$ ipython --no-banner

In [1]: import numpy as np

In [2]: np.set_printoptions(suppress=True, linewidth=100)

In [3]: rnd = lambda a: np.round(a, 2) + 0

In [4]: rng = np.random.default_rng(50977)

In [5]: labels = rng.integers(0, 2, 4)

In [6]: arr = np.array([[5, 2, 1, 0], [0, 2, 0, 3], [1, 5, 5, 2], [5, 4, 2, 3]]) * (labels[:, None] == labels)

In [7]: arr
Out[7]: 
array([[5, 2, 0, 0],
       [0, 2, 0, 3],
       [0, 0, 5, 0],
       [5, 4, 0, 3]])

In [8]: left, sv, VT = np.linalg.svd(arr, full_matrices=False)

In [9]: rnd(np.sqrt((sv ** 2).sum())), rnd(np.linalg.norm(arr))
Out[9]: (np.float64(10.82), np.float64(10.82))

In [10]: rnd(sv / sv[0])
Out[10]: array([1.  , 0.57, 0.42, 0.  ])

In [11]: np.linalg.matrix_rank(arr, rtol=0.1)
Out[11]: np.int64(3)

In [12]: np.linalg.cond(arr) > 100
Out[12]: np.True_

In [13]: [round(float(x), 2) for x in np.linalg.svd(arr, compute_uv=False)[:3]]
Out[13]: [8.84, 5.0, 3.72]

In [14]: np.allclose(arr, arr.T)
Out[14]: False

In [15]: (arr - arr.T) / 2
Out[15]: 
array([[ 0. ,  1. ,  0. , -2.5],
       [-1. ,  0. ,  0. , -0.5],
       [ 0. ,  0. ,  0. ,  0. ],
       [ 2.5,  0.5,  0. ,  0. ]])

In [16]: A = np.load("dump.npy")

In [17]: A
Out[17]: 
array([[ -2,   1,   0],
       [ -1,   2,  -1],
       [  2,   0,  -2],
       [ -1,   3,  -5],
       [  0,   0,  -8],
       [  0,   1,  -7],
       [  2,  -2, -10],
       [  4,   0,  -9],
       [  2,  -3, -11],
       [  4,  -1,  -8],
       [  3,   0,  -6],
       [  4,  -1,  -9],
       [  6,  -2, -10],
       [  3,  -5, -10],
       [  3,  -3,  -8],
       [  1,  -6,  -9]])

In [18]: cen = A - A.mean(axis=0)

In [19]: evecs = np.linalg.svd(cen)[2][:1]

In [20]: A2 = cen - cen @ evecs.T @ evecs

In [21]: rnd(np.diag(evecs.T @ evecs))
Out[21]: array([0.16, 0.21, 0.62])

In [22]: rnd(np.linalg.norm(A2) / np.linalg.norm(cen))
Out[22]: np.float64(0.48)

In [23]: rnd(A2.std(axis=0))
Out[23]: array([1.4 , 1.43, 0.89])

In [24]: np.linalg.norm(A2, axis=1).round(6).argmax()
Out[24]: np.int64(15)

In [25]: rnd((cen @ evecs.T).std(axis=0))
Out[25]: array([4.02])

In [26]: rnd(np.cov(cen @ evecs.T, rowvar=False))
Out[26]: np.float64(17.21)
